% ipython --no-banner

In [1]: import numpy as np

In [2]: from numpy import linalg as LA

In [3]: np.set_printoptions(precision=3, suppress=True, linewidth=160)

In [4]: arr = np.load("layer7.npy")

In [5]: arr
Out[5]: 
array([[ 0.04, -0.36, -0.28,  0.12],
       [ 0.26, -2.34, -1.82,  0.78],
       [-0.14,  1.26,  0.98, -0.42],
       [-0.16,  1.44,  1.12, -0.48]])

In [6]: theta = np.radians(179)

In [7]: R = np.eye(4)

In [8]: R[1, 1] = R[3, 3] = np.cos(theta)

In [9]: R[1, 3], R[3, 1] = -np.sin(theta), np.sin(theta)

In [10]: R
Out[10]: 
array([[ 1.   ,  0.   ,  0.   ,  0.   ],
       [ 0.   , -1.   ,  0.   , -0.017],
       [ 0.   ,  0.   ,  1.   ,  0.   ],
       [ 0.   ,  0.017,  0.   , -1.   ]])

In [11]: B = arr @ R.T

In [12]: np.allclose(arr @ arr.T, B @ B.T)
Out[12]: True

In [13]: B
Out[13]: 
array([[ 0.04 ,  0.358, -0.28 , -0.126],
       [ 0.26 ,  2.326, -1.82 , -0.821],
       [-0.14 , -1.252,  0.98 ,  0.442],
       [-0.16 , -1.431,  1.12 ,  0.505]])

In [14]: data = np.load("arr.npy")

In [15]: data
Out[15]: 
array([[3.02, 1.  , 1.  ],
       [0.  , 3.02, 3.  ],
       [3.  , 1.  , 1.02]])

In [16]: LA.cond(data) > 100
Out[16]: np.True_

In [17]: [round(float(x), 3) for x in LA.svd(data, compute_uv=False)[:3]]
Out[17]: [5.379, 3.369, 0.01]

In [18]: round(np.log10(LA.cond(data)))
Out[18]: 3

In [19]: vec = np.array([-2, 3, 1])

In [20]: target = data @ vec

In [21]: target
Out[21]: array([-2.04, 12.06, -1.98])

In [22]: LA.solve(data, 3 * target)
Out[22]: array([-6.,  9.,  3.])

In [23]: LA.solve(data, target + data[:, 2])
Out[23]: array([-2.,  3.,  2.])

In [24]: B = data / LA.norm(data, axis=1, keepdims=True)

In [25]: G = B @ B.T

In [26]: (np.abs(G) > 0.9).astype(int)
Out[26]: 
array([[1, 0, 1],
       [0, 1, 0],
       [1, 0, 1]])

In [27]: round(np.degrees(np.arccos(np.clip(G[0, 1], -1, 1))), 3)
Out[27]: np.float64(64.907)

In [28]: (G - 2 * np.eye(3)).round(6).argmax(axis=1)
Out[28]: array([2, 2, 0])

In [29]: LA.norm(B, axis=1)
Out[29]: array([1., 1., 1.])

In [30]: w, evecs = LA.eig(data)

In [31]: np.sort(LA.eigvals(data.T))
Out[31]: array([0.02 , 1.717, 5.323])

In [32]: np.round(np.sort(LA.eigvals(data @ data)), 3) + 0
Out[32]: array([ 0.   ,  2.949, 28.332])

In [33]: round(float(np.prod(w)), 3)
Out[33]: 0.183

In [34]: w
Out[34]: array([0.02 , 1.717, 5.323])

In [35]: K = np.load("block1.npy")

In [36]: K
Out[36]: 
array([[1.   , 0.7  , 0.49 , 0.343, 0.24 ],
       [0.7  , 1.   , 0.7  , 0.49 , 0.343],
       [0.49 , 0.7  , 1.   , 0.7  , 0.49 ],
       [0.343, 0.49 , 0.7  , 1.   , 0.7  ],
       [0.24 , 0.343, 0.49 , 0.7  , 1.   ]])

In [37]: # equal to its transpose

In [38]: Lm = LA.cholesky(K)

In [39]: K / np.sqrt(np.outer(np.diag(K), np.diag(K)))
Out[39]: 
array([[1.   , 0.7  , 0.49 , 0.343, 0.24 ],
       [0.7  , 1.   , 0.7  , 0.49 , 0.343],
       [0.49 , 0.7  , 1.   , 0.7  , 0.49 ],
       [0.343, 0.49 , 0.7  , 1.   , 0.7  ],
       [0.24 , 0.343, 0.49 , 0.7  , 1.   ]])

In [40]: round(float(np.prod(np.diag(Lm)) ** 2), 3), round(LA.det(K), 3)
Out[40]: (0.068, np.float64(0.068))

In [41]: LA.eigvalsh(K).min() > 0
Out[41]: np.True_
